% ipython --no-banner

In [1]: import numpy as np

In [2]: np.set_printoptions(precision=2, suppress=True, linewidth=160)

In [3]: rng = np.random.default_rng(992)

In [4]: z = rng.integers(0, 2, 13)

In [5]: J = np.triu((z[:, None] == z) & (rng.random((13, 13)) < 0.8), 1).astype(int)

In [6]: J += J.T

In [7]: J
Out[7]: 
array([[0, 0, 0, 1, 0, 0, 0, 0, 0, 0, 0, 0, 0],
       [0, 0, 1, 0, 1, 1, 1, 1, 0, 0, 1, 1, 0],
       [0, 1, 0, 0, 0, 1, 1, 1, 0, 1, 1, 0, 0],
       [1, 0, 0, 0, 0, 0, 0, 0, 1, 0, 0, 0, 1],
       [0, 1, 0, 0, 0, 1, 1, 1, 0, 1, 1, 1, 0],
       [0, 1, 1, 0, 1, 0, 1, 1, 0, 1, 1, 0, 0],
       [0, 1, 1, 0, 1, 1, 0, 1, 0, 1, 0, 1, 0],
       [0, 1, 1, 0, 1, 1, 1, 0, 0, 1, 1, 1, 0],
       [0, 0, 0, 1, 0, 0, 0, 0, 0, 0, 0, 0, 1],
       [0, 0, 1, 0, 1, 1, 1, 1, 0, 0, 1, 0, 0],
       [0, 1, 1, 0, 1, 1, 0, 1, 0, 1, 0, 0, 0],
       [0, 1, 0, 0, 1, 0, 1, 1, 0, 0, 0, 0, 0],
       [0, 0, 0, 1, 0, 0, 0, 0, 1, 0, 0, 0, 0]])

In [8]: # 2 blocks once reordered

In [9]: evals, vecs = np.linalg.eigh(J)

In [10]: x0 = np.array([1, 0, 1, 1, 2, 0, 2, 1, 2, 0, 1, 0, 2])

In [11]: np.abs(J).sum(axis=1).max(), round(float(np.abs(evals).max()), 2)
Out[11]: (np.int64(8), 6.59)

In [12]: (np.sign(vecs[:, -1].round(6)) == np.sign(vecs[0, -1].round(6))).astype(int)
Out[12]: array([1, 0, 0, 1, 0, 0, 0, 0, 1, 0, 0, 0, 1])

In [13]: np.round(np.linalg.eigvalsh(J[1:, 1:]), 2) + 0
Out[13]: array([-2.  , -2.  , -1.76, -1.27, -1.  , -1.  , -0.71,  0.  ,  0.  ,  1.15,  2.  ,  6.59])

In [14]: round(np.linalg.eigvalsh(J).min(), 2)
Out[14]: np.float64(-2.0)

In [15]: try:
    ...:     np.linalg.cholesky(J)
    ...: except np.linalg.LinAlgError as e:
    ...:     print(e)
    ...: 
Matrix is not positive definite

In [16]: theta = np.radians(30)

In [17]: Rm = np.eye(13)

In [18]: Rm[9, 9] = Rm[0, 0] = np.cos(theta)

In [19]: Rm[9, 0], Rm[0, 9] = -np.sin(theta), np.sin(theta)

In [20]: A2 = J @ Rm.T

In [21]: np.round(np.linalg.svd(J, compute_uv=False), 2) + 0, np.round(np.linalg.svd(A2, compute_uv=False), 2) + 0
Out[21]: 
(array([6.59, 2.17, 2.  , 2.  , 1.76, 1.48, 1.27, 1.15, 1.  , 0.71, 0.31, 0.  , 0.  ]),
 array([6.59, 2.17, 2.  , 2.  , 1.76, 1.48, 1.27, 1.15, 1.  , 0.71, 0.31, 0.  , 0.  ]))

In [22]: np.allclose(J @ J.T, A2 @ A2.T)
Out[22]: True

In [23]: U, sig, VT = np.linalg.svd(J)

In [24]: vecs = VT[:(sig > 1e-8).sum()]

In [25]: x0 = J[11] + -1 * J[5] + rng.integers(2) * np.eye(13)[9]

In [26]: x0
Out[26]: array([ 0.,  0., -1.,  0.,  0.,  0.,  0.,  0.,  0., -1., -1.,  0.,  0.])

In [27]: np.round(np.linalg.norm(x0 - vecs.T @ vecs @ x0), 2)
Out[27]: np.float64(0.0)

In [28]: np.linalg.matrix_rank(np.vstack([J, x0]))
Out[28]: np.int64(11)

In [29]: mat = np.loadtxt("data.csv", delimiter=",")

In [30]: mat
Out[30]: 
array([[ 0.,  6.,  3., -1.,  2.],
       [-6.,  0.,  8.,  8., -7.],
       [-3., -8.,  0., -1., -7.],
       [ 1., -8.,  1.,  0.,  6.],
       [-2.,  7.,  7., -6.,  0.]])

In [31]: # skew-symmetric

In [32]: A2 = mat / np.linalg.norm(mat, axis=1, keepdims=True)

In [33]: G = A2 @ A2.T

In [34]: np.linalg.norm(A2, axis=1)
Out[34]: array([1., 1., 1., 1., 1.])

In [35]: round(float(np.degrees(np.arccos(np.clip(G[1, 4], -1, 1)))), 2)
Out[35]: 83.3

In [36]: U, sig, VT = np.linalg.svd(mat)

In [37]: vecs = VT[:(sig > 1e-8).sum()]

In [38]: x0 = mat[0] + 2 * mat[1] + rng.integers(2) * np.eye(5)[2]

In [39]: x0
Out[39]: array([-12.,   6.,  19.,  15., -12.])

In [40]: np.allclose(vecs.T @ vecs @ x0, x0)
Out[40]: True

In [41]: np.allclose(mat[:-1].T @ np.linalg.lstsq(mat[:-1].T, mat[-1])[0], mat[-1])
Out[41]: True

In [42]: np.linalg.lstsq(mat[:-1].T, mat[-1])[2]
Out[42]: np.int32(4)

In [43]: A2 = mat / np.sqrt((mat ** 2).mean(axis=1, keepdims=True))

In [44]: mat - mat.mean(axis=1, keepdims=True)
Out[44]: 
array([[-2. ,  4. ,  1. , -3. ,  0. ],
       [-6.6, -0.6,  7.4,  7.4, -7.6],
       [ 0.8, -4.2,  3.8,  2.8, -3.2],
       [ 1. , -8. ,  1. ,  0. ,  6. ],
       [-3.2,  5.8,  5.8, -7.2, -1.2]])

In [45]: np.linalg.matrix_rank(mat - mat.mean(axis=1, keepdims=True))
Out[45]: np.int64(4)

In [46]: A2[4]
Out[46]: array([-0.38,  1.33,  1.33, -1.14,  0.  ])

In [47]: np.linalg.matrix_rank(A2) == np.linalg.matrix_rank(mat)
Out[47]: np.True_

In [48]: A2 = mat + rng.integers(-2, 3, (5, 4)) @ rng.integers(-2, 3, (4, 5))

In [49]: A2
Out[49]: 
array([[ 0.,  5.,  3., -2.,  3.],
       [-2.,  1.,  5.,  6., -3.],
       [-1., -9., -3., -2., -2.],
       [ 3., -2.,  3.,  0., -2.],
       [-2.,  8.,  7., -6., -2.]])

In [50]: np.round(np.linalg.svd(A2 - mat, compute_uv=False), 2) + 0
Out[50]: array([12.42,  6.78,  1.14,  0.66,  0.  ])

In [51]: A2 - mat
Out[51]: 
array([[ 0., -1.,  0., -1.,  1.],
       [ 4.,  1., -3., -2.,  4.],
       [ 2., -1., -3., -1.,  5.],
       [ 2.,  6.,  2.,  0., -8.],
       [ 0.,  1.,  0.,  0., -2.]])

In [52]: np.linalg.matrix_rank(A2 - mat, tol=1e-8)
Out[52]: np.int64(4)
